$ python3 -q
>>> import numpy as np
>>> from numpy import linalg as LA
>>> np.set_printoptions(precision=3, suppress=True, linewidth=200, sign=" ")
>>> J = np.loadtxt("arr.csv", delimiter=",")
>>> J
array([[ 63.,   0.,   0.,   2.,   0.,   0.,   0.],
       [ 19.,   0.,   0.,   0.,  10.,   4.,   0.],
       [  0.,   0.,  19.,  10.,   0.,   0.,  41.],
       [  3.,   0.,   0.,   2.,   0.,   0.,   0.],
       [  3.,   0.,   0.,   2.,   0.,   0.,   0.],
       [ 36.,   0.,   0.,   0.,   9.,   5.,   0.],
       [ 39.,   0.,  16.,  14.,   0.,   0.,   0.],
       [  0.,   6.,   0.,   0.,  28.,  13.,   2.],
       [  8.,  10.,   0.,   0.,  38.,  21.,   0.],
       [  0.,   0.,  18.,  13.,   0.,   0.,   6.],
       [  0.,   0.,  12.,   6.,   4.,   0.,  36.],
       [ 28.,   0.,   0.,   0.,   4.,   1.,   0.],
       [  0.,  12.,   0.,   0.,  44.,  24.,   0.],
       [  0.,   8.,   0.,   0.,  33.,  17.,   0.],
       [ 30.,   0.,  12.,  11.,   0.,   0.,   0.],
       [  0.,  14.,   0.,   0.,  50.,  27.,   0.]])
>>> cent = J[[8, 14]].astype(float)
>>> for _ in range(6):
...     idx = LA.norm(J[:, None] - cent, axis=-1).argmin(axis=1)
...     cent = np.array([J[idx == j].mean(axis=0) for j in range(2)])
... 
>>> print(idx)
[ 1  1  1  1  1  1  1  0  0  1  1  1  0  0  1  0]
>>> cent[1] - cent[0]
array([ 18.491, -10.   ,   7.   ,   5.455, -36.145, -19.491,   7.145])
>>> np.bincount(idx)
array([  5,  11])
>>> print(np.abs(cent[1] - cent[0]).argmax())
4
>>> proj = J @ LA.solve(J.T @ J, J.T)
>>> print(np.round(proj @ J[:, 5], 3) + 0)
[  0.   4.   0.   0.   0.   5.   0.  13.  21.   0.   0.   1.  24.  17.   0.  27.]
>>> round(np.trace(proj), 3)
np.float64(7.0)
>>> C2 = np.cov(J, rowvar=False)
>>> np.argsort(-J.std(axis=0).round(6), kind="stable")
array([ 0,  4,  6,  5,  2,  3,  1])
>>> J.std(axis=0)
array([ 18.767,   4.897,   7.325,   5.056,  17.573,   9.559,  12.663])
>>> C2.shape
(7, 7)
>>> d = LA.norm(J[:, None] - J[None], axis=-1)
>>> d[:5, :5]
array([[  0.   ,  45.343,  77.942,  60.   ,  60.   ],
       [ 45.343,   0.   ,  51.176,  19.391,  19.391],
       [ 77.942,  51.176,   0.   ,  45.989,  45.989],
       [ 60.   ,  19.391,  45.989,   0.   ,   0.   ],
       [ 60.   ,  19.391,  45.989,   0.   ,   0.   ]])
>>> data = np.load("test2.npy")
>>> print(data)
[[ 0.  4.  4.  2.  9. -2.  1.]
 [ 0.  1.  2.  1.  3.  1.  2.]
 [ 0.  1.  3.  0.  1.  0.  3.]
 [ 0.  3.  1.  0.  1.  3.  2.]
 [ 0.  2.  2.  2.  3.  2.  3.]
 [ 0.  1.  0.  2.  2.  0.  2.]
 [ 0.  1.  3.  1.  2.  1.  3.]]
>>> # null space of dimension 1
>>> left, sigma, Vh = LA.svd(data)
>>> vecs = Vh[:(sigma > 1e-8).sum()]
>>> rng = np.random.default_rng(495)
>>> vec = data[6] + -3 * data[4] + rng.integers(2) * np.eye(7)[0]
>>> vec
array([ 0., -5., -3., -5., -7., -5., -6.])
>>> np.diag(vecs.T @ vecs)
array([ 0.,  1.,  1.,  1.,  1.,  1.,  1.])
>>> np.allclose(vecs.T @ vecs @ vec, vec)
True
>>> np.round(vecs.T @ vecs, 3) + 0
array([[ 0.,  0.,  0.,  0.,  0.,  0.,  0.],
       [ 0.,  1.,  0.,  0.,  0.,  0.,  0.],
       [ 0.,  0.,  1.,  0.,  0.,  0.,  0.],
       [ 0.,  0.,  0.,  1.,  0.,  0.,  0.],
       [ 0.,  0.,  0.,  0.,  1.,  0.,  0.],
       [ 0.,  0.,  0.,  0.,  0.,  1.,  0.],
       [ 0.,  0.,  0.,  0.,  0.,  0.,  1.]])
